% ipython --no-banner

In [1]: import numpy as np

In [2]: import numpy.linalg as la

In [3]: np.set_printoptions(suppress=True, linewidth=120)

In [4]: feats = np.array([[1, 2, 2, 0, 2, 0, 1],
   ...:     [1, 1, 2, 2, 0, 2, 0],
   ...:     [0, 1, 1, 2, 2, 0, 2],
   ...:     [2, 0, 1, 1, 2, 2, 0],
   ...:     [0, 2, 0, 1, 1, 2, 2],
   ...:     [2, 0, 2, 0, 1, 1, 2],
   ...:     [2, 2, 0, 2, 0, 1, 1]])

In [5]: feats
Out[5]: 
array([[1, 2, 2, 0, 2, 0, 1],
       [1, 1, 2, 2, 0, 2, 0],
       [0, 1, 1, 2, 2, 0, 2],
       [2, 0, 1, 1, 2, 2, 0],
       [0, 2, 0, 1, 1, 2, 2],
       [2, 0, 2, 0, 1, 1, 2],
       [2, 2, 0, 2, 0, 1, 1]])

In [6]: feats.inv()
Traceback (most recent call last):
  Cell In[6], line 1
    feats.inv()
AttributeError: 'numpy.ndarray' object has no attribute 'inv'


In [7]: la.matrix_power(feats, 2)
Out[7]: 
array([[ 5, 12,  8, 12,  8,  9, 10],
       [10,  5, 12,  8, 12,  8,  9],
       [ 9, 10,  5, 12,  8, 12,  8],
       [ 8,  9, 10,  5, 12,  8, 12],
       [12,  8,  9, 10,  5, 12,  8],
       [ 8, 12,  8,  9, 10,  5, 12],
       [12,  8, 12,  8,  9, 10,  5]])

In [8]: (feats + feats.T) / 2
Out[8]: 
array([[1. , 1.5, 1. , 1. , 1. , 1. , 1.5],
       [1.5, 1. , 1.5, 1. , 1. , 1. , 1. ],
       [1. , 1.5, 1. , 1.5, 1. , 1. , 1. ],
       [1. , 1. , 1.5, 1. , 1.5, 1. , 1. ],
       [1. , 1. , 1. , 1.5, 1. , 1.5, 1. ],
       [1. , 1. , 1. , 1. , 1.5, 1. , 1.5],
       [1.5, 1. , 1. , 1. , 1. , 1.5, 1. ]])

In [9]: (feats - feats.T) / 2
Out[9]: 
array([[ 0. ,  0.5,  1. , -1. ,  1. , -1. , -0.5],
       [-0.5,  0. ,  0.5,  1. , -1. ,  1. , -1. ],
       [-1. , -0.5,  0. ,  0.5,  1. , -1. ,  1. ],
       [ 1. , -1. , -0.5,  0. ,  0.5,  1. , -1. ],
       [-1. ,  1. , -1. , -0.5,  0. ,  0.5,  1. ],
       [ 1. , -1. ,  1. , -1. , -0.5,  0. ,  0.5],
       [ 0.5,  1. , -1. ,  1. , -1. , -0.5,  0. ]])

In [10]: np.allclose(feats @ feats.T, feats.T @ feats)
Out[10]: True

In [11]: round(float(la.det(feats)), 2)
Out[11]: 904.0

In [12]: np.round(np.sort(np.abs(la.eigvals(feats))), 2)
Out[12]: array([1.69, 1.69, 1.97, 1.97, 3.21, 3.21, 8.  ])

In [13]: np.round(la.norm(feats) ** 2 / la.norm(feats, 2) ** 2, 2)
Out[13]: np.float64(1.53)

In [14]: round(la.norm(feats, "nuc"), 2)
Out[14]: np.float64(21.72)

In [15]: np.round(la.norm(feats, 2), 2)
Out[15]: np.float64(8.0)

In [16]: feats[0] @ feats[4]
Out[16]: np.int64(8)

In [17]: la.norm(feats, axis=1).argmax()
Out[17]: np.int64(0)

In [18]: np.round(la.norm(feats, axis=1), 2)
Out[18]: array([3.74, 3.74, 3.74, 3.74, 3.74, 3.74, 3.74])

In [19]: round(float(la.norm(feats[0], 1)), 2), round(float(la.norm(feats[0], np.inf)), 2)
Out[19]: (8.0, 2.0)

In [20]: np.round(np.fft.fft(feats[0]), 2)
Out[20]: array([ 8.  +0.j  ,  0.62-1.86j, -0.22-1.67j, -0.9 +3.08j, -0.9 -3.08j, -0.22+1.67j,  0.62+1.86j])

In [21]: (feats @ feats)[0]
Out[21]: array([ 5, 12,  8, 12,  8,  9, 10])

In [22]: feats @ np.ones(7)
Out[22]: array([8., 8., 8., 8., 8., 8., 8.])

In [23]: m1 = np.array([[3.0, 1.0, 1.0, 1.0],
    ...:     [1.0, 3.0, 1.0, 1.0],
    ...:     [1.0, 1.0, 3.0, 1.0],
    ...:     [1.0, 1.0, 1.0, 3.0]])

In [24]: ev, V = la.eigh(m1)

In [25]: (ev > 1e-8).sum(), (ev < -1e-8).sum()
Out[25]: (np.int64(4), np.int64(0))

In [26]: np.abs(V[:, -1]).round(6).argmax()
Out[26]: np.int64(0)

In [27]: np.round(V.T @ m1 @ V, 2) + 0
Out[27]: 
array([[2., 0., 0., 0.],
       [0., 2., 0., 0.],
       [0., 0., 2., 0.],
       [0., 0., 0., 6.]])

In [28]: np.round(la.eigvalsh(m1 + 4 * np.eye(4)), 2)
Out[28]: array([ 6.,  6.,  6., 10.])

In [29]: ang = np.radians(120)

In [30]: Rm = np.eye(4)

In [31]: Rm[3, 3] = Rm[2, 2] = np.cos(ang)

In [32]: Rm[3, 2], Rm[2, 3] = -np.sin(ang), np.sin(ang)

In [33]: Rm.round(2)
Out[33]: 
array([[ 1.  ,  0.  ,  0.  ,  0.  ],
       [ 0.  ,  1.  ,  0.  ,  0.  ],
       [ 0.  ,  0.  , -0.5 ,  0.87],
       [ 0.  ,  0.  , -0.87, -0.5 ]])

In [34]: Y = m1 @ Rm.T

In [35]: np.allclose(m1 @ m1.T, Y @ Y.T)
Out[35]: True

In [36]: np.round(la.svd(m1, compute_uv=False), 2), np.round(la.svd(Y, compute_uv=False), 2)
Out[36]: (array([6., 2., 2., 2.]), array([6., 2., 2., 2.]))

In [37]: Y.round(2)
Out[37]: 
array([[ 3.  ,  1.  ,  0.37, -1.37],
       [ 1.  ,  3.  ,  0.37, -1.37],
       [ 1.  ,  1.  , -0.63, -3.1 ],
       [ 1.  ,  1.  ,  2.1 , -2.37]])

In [38]: np.allclose(la.norm(m1, axis=1), la.norm(Y, axis=1))
Out[38]: True

In [39]: np.round(la.det(Rm), 2), round(float(np.trace(Rm)), 2)
Out[39]: (np.float64(1.0), 1.0)

In [40]: low = la.cholesky(m1)

In [41]: la.eigvalsh(m1).min() > 0
Out[41]: np.True_

In [42]: round(float(np.prod(np.diag(low)) ** 2), 2), np.round(la.det(m1), 2)
Out[42]: (48.0, np.float64(48.0))

In [43]: np.round(np.diag(low) ** 2, 2)
Out[43]: array([3.  , 2.67, 2.5 , 2.4 ])

In [44]: ev, V = la.eig(m1)

In [45]: round(np.prod(ev), 2)
Out[45]: np.float64(48.0)

In [46]: np.round(m1 @ V[:, 0] - ev[0] * V[:, 0], 2) + 0
Out[46]: array([0., 0., 0., 0.])

In [47]: np.round(np.sort(la.eigvals(m1.T)), 2)
Out[47]: array([2., 2., 2., 6.])

In [48]: m1 @ np.ones(4)
Out[48]: array([6., 6., 6., 6.])

In [49]: np.fft.fft(m1[0])
Out[49]: array([6.+0.j, 2.+0.j, 2.+0.j, 2.+0.j])

In [50]: mat = np.loadtxt("w.csv", delimiter=",")

In [51]: mat
Out[51]: 
array([[ 0.02,  0.02,  0.  ,  0.02],
       [-1.58, -4.84,  3.27,  0.  ],
       [-1.63, -4.74,  3.22, -0.09],
       [-0.04, -0.07,  0.06, -0.08],
       [-0.74, -2.36,  1.53,  0.1 ],
       [ 0.12, -0.09, -0.07,  0.01],
       [ 1.15,  3.65, -2.32,  0.01],
       [ 1.2 ,  3.66, -2.27, -0.08],
       [-0.76, -2.4 ,  1.5 , -0.01],
       [-2.13, -6.02,  3.95, -0.09],
       [-0.01, -0.07, -0.01, -0.06],
       [-1.28, -3.67,  2.35, -0.01],
       [-1.15, -3.57,  2.38, -0.02],
       [-0.01,  0.  ,  0.17, -0.13],
       [-0.84, -2.38,  1.58,  0.02],
       [ 0.67,  2.37, -1.65,  0.  ],
       [ 0.38,  1.21, -0.77,  0.03],
       [ 0.87,  2.44, -1.62,  0.07],
       [-2.01, -6.  ,  3.99,  0.01],
       [-2.11, -6.  ,  3.99, -0.01]])

In [52]: cov = np.cov(mat, rowvar=False)

In [53]: np.argwhere(np.triu(np.abs(np.corrcoef(mat.T)) > 0.8, 1))
Out[53]: 
array([[0, 1],
       [0, 2],
       [1, 2]])

In [54]: np.argsort(-mat.std(axis=0).round(6), kind="stable")
Out[54]: array([1, 2, 0, 3])

In [55]: np.round(np.corrcoef(mat.T), 2)
Out[55]: 
array([[ 1.  ,  1.  , -1.  ,  0.11],
       [ 1.  ,  1.  , -1.  ,  0.09],
       [-1.  , -1.  ,  1.  , -0.11],
       [ 0.11,  0.09, -0.11,  1.  ]])

In [56]: cov.shape
Out[56]: (4, 4)

In [57]: np.round(np.median(mat, axis=0), 2) + 0
Out[57]: array([-0.39, -1.22,  0.84,  0.  ])

In [58]: np.round(la.eigvalsh(cov)[::-1], 2) + 0
Out[58]: array([15.91,  0.01,  0.  ,  0.  ])

In [59]: round(np.corrcoef(mat[:, 3], mat[:, 2])[0, 1], 2)
Out[59]: np.float64(-0.11)

In [60]: Ac = mat - mat.mean(axis=0)

In [61]: V = la.svd(Ac)[2][:1]

In [62]: Y = Ac - Ac @ V.T @ V

In [63]: np.round(np.cov(Ac @ V.T, rowvar=False), 2)
Out[63]: np.float64(15.91)

In [64]: np.round((Ac @ V.T).std(axis=0), 2)
Out[64]: array([3.89])

In [65]: E = np.loadtxt("x.csv", delimiter=",")

In [66]: E.round(2) + 0
Out[66]: 
array([[ 1.  ,  0.  , -0.04],
       [ 0.  ,  0.03, -0.24],
       [-0.04, -0.24,  1.97]])

In [67]: w1 = np.array([[5, 1, 3, 3, -1, 0], [-4, 2, 5, -1, 3, 4], [5, 2, 5, -5, -5, 2]])

In [68]: beta = np.array([5, 2, 2, 0, 2, 5])

In [69]: hid = np.maximum(E @ w1 + beta, 0)

In [70]: np.round((hid > 0).mean(axis=0), 2)
Out[70]: array([1.  , 1.  , 1.  , 0.67, 0.67, 1.  ])

In [71]: C = np.array([[-4, -1], [1, 0], [5, 2], [-4, -3], [0, -1], [-3, 2]])

In [72]: (hid @ C).round(6).argmax(axis=1)
Out[72]: array([1, 1, 1])

In [73]: np.round(hid @ C, 2)
Out[73]: 
array([[-39.69,  -1.05],
       [-27.05,   0.74],
       [-28.2 ,  21.49]])

In [74]: M = np.load("layer4.npy")

In [75]: M
Out[75]: 
array([[ 1,  1,  1,  1,  1,  1,  1,  1],
       [ 1, -1,  1, -1,  1, -1,  1, -1]])

In [76]: t3 = np.stack([M, 4 * M, M[::-1]])

In [77]: t3.shape
Out[77]: (3, 2, 8)

In [78]: np.einsum("bij,cij->bc", t3, t3)
Out[78]: 
array([[ 16,  64,   0],
       [ 64, 256,   0],
       [  0,   0,  16]])

In [79]: (t3 @ M.T).shape
Out[79]: (3, 2, 2)

In [80]: M @ M
Traceback (most recent call last):
  Cell In[80], line 1
    M @ M
ValueError: matmul: Input operand 1 has a mismatch in its core dimension 0, with gufunc signature (n?,k),(k,m?)->(n?,m?) (size 2 is different from 8)


In [81]: cov = M.T @ M

In [82]: np.round(la.svd(M, compute_uv=False) ** 2, 2)
Out[82]: array([8., 8.])

In [83]: np.diag(cov)
Out[83]: array([2, 2, 2, 2, 2, 2, 2, 2])

In [84]: np.allclose(cov, cov.T)
Out[84]: True

In [85]: np.round(la.eigvalsh(cov)[::-1], 2) + 0
Out[85]: array([8., 8., 0., 0., 0., 0., 0., 0.])

In [86]: Y = M / np.sqrt((M ** 2).mean(axis=1, keepdims=True))

In [87]: la.matrix_rank(Y) == la.matrix_rank(M)
Out[87]: np.True_

In [88]: M - M.mean(axis=1, keepdims=True)
Out[88]: 
array([[ 0.,  0.,  0.,  0.,  0.,  0.,  0.,  0.],
       [ 1., -1.,  1., -1.,  1., -1.,  1., -1.]])

In [89]: rng = np.random.default_rng(438)

In [90]: Y = M + rng.integers(-2, 3, (2, 1)) @ rng.integers(-2, 3, (1, 8))

In [91]: Y
Out[91]: 
array([[1, 3, 1, 3, 1, 5, 3, 5],
       [1, 1, 1, 1, 1, 3, 3, 3]])

In [92]: np.abs(Y - M).sum(axis=1)
Out[92]: array([14, 14])

In [93]: O, _ = la.qr(np.array([[0.6, 0.1, 0.7, 1.3, -0.8],
    ...:     [1.6, 1.6, 1.5, -0.7, -0.4],
    ...:     [0.4, -0.4, 1.8, 1.1, 0.3],
    ...:     [0.3, 1.4, 0.5, -0.4, -0.1],
    ...:     [-1.2, 0.4, 0.3, 0.9, 1.2]]))

In [94]: V, _ = la.qr(np.array([[0.7, 0.6, 0.1, 0.1, -0.8, 0.6],
    ...:     [0.0, 0.0, 0.9, 0.1, -2.1, 0.0],
    ...:     [-0.6, -0.2, 2.5, -0.3, 0.2, -0.3],
    ...:     [0.0, 1.2, 1.1, 0.7, 1.0, -1.5],
    ...:     [-1.2, 0.2, -0.2, 1.5, 0.0, 0.3],
    ...:     [-1.0, -0.9, 2.8, -1.4, -1.1, -1.5]]))

In [95]: s = 10 * 0.9 ** np.arange(5)

In [96]: data = O[:, :5] * s @ V[:5]

In [97]: data.round(2)
Out[97]: 
array([[ 0.62,  6.14,  3.72,  2.18,  0.5 , -0.7 ],
       [ 4.77, -0.73,  4.55, -3.42, -3.58, -3.6 ],
       [-2.72, -0.17,  1.97, -2.44,  4.86, -5.01],
       [-2.67,  2.59, -0.24, -5.  , -4.61,  0.55],
       [-1.81, -1.42,  3.29, -3.11,  2.32,  6.8 ]])

In [98]: ang = np.radians(60)

In [99]: Rm = np.eye(6)

In [100]: Rm[2, 2] = Rm[5, 5] = np.cos(ang)

In [101]: Rm[2, 5], Rm[5, 2] = -np.sin(ang), np.sin(ang)

In [102]: Rm.round(2)
Out[102]: 
array([[ 1.  ,  0.  ,  0.  ,  0.  ,  0.  ,  0.  ],
       [ 0.  ,  1.  ,  0.  ,  0.  ,  0.  ,  0.  ],
       [ 0.  ,  0.  ,  0.5 ,  0.  ,  0.  , -0.87],
       [ 0.  ,  0.  ,  0.  ,  1.  ,  0.  ,  0.  ],
       [ 0.  ,  0.  ,  0.  ,  0.  ,  1.  ,  0.  ],
       [ 0.  ,  0.  ,  0.87,  0.  ,  0.  ,  0.5 ]])

In [103]: Y = data @ Rm.T

In [104]: np.round(la.det(Rm), 2), np.trace(Rm)
Out[104]: (np.float64(1.0), np.float64(5.0))

In [105]: np.allclose(la.norm(data, axis=1), la.norm(Y, axis=1))
Out[105]: True

In [106]: np.round(la.svd(data, compute_uv=False), 2), np.round(la.svd(Y, compute_uv=False), 2)
Out[106]: 
(array([10.  ,  9.  ,  8.1 ,  7.29,  6.56]),
 array([10.  ,  9.  ,  8.1 ,  7.29,  6.56]))
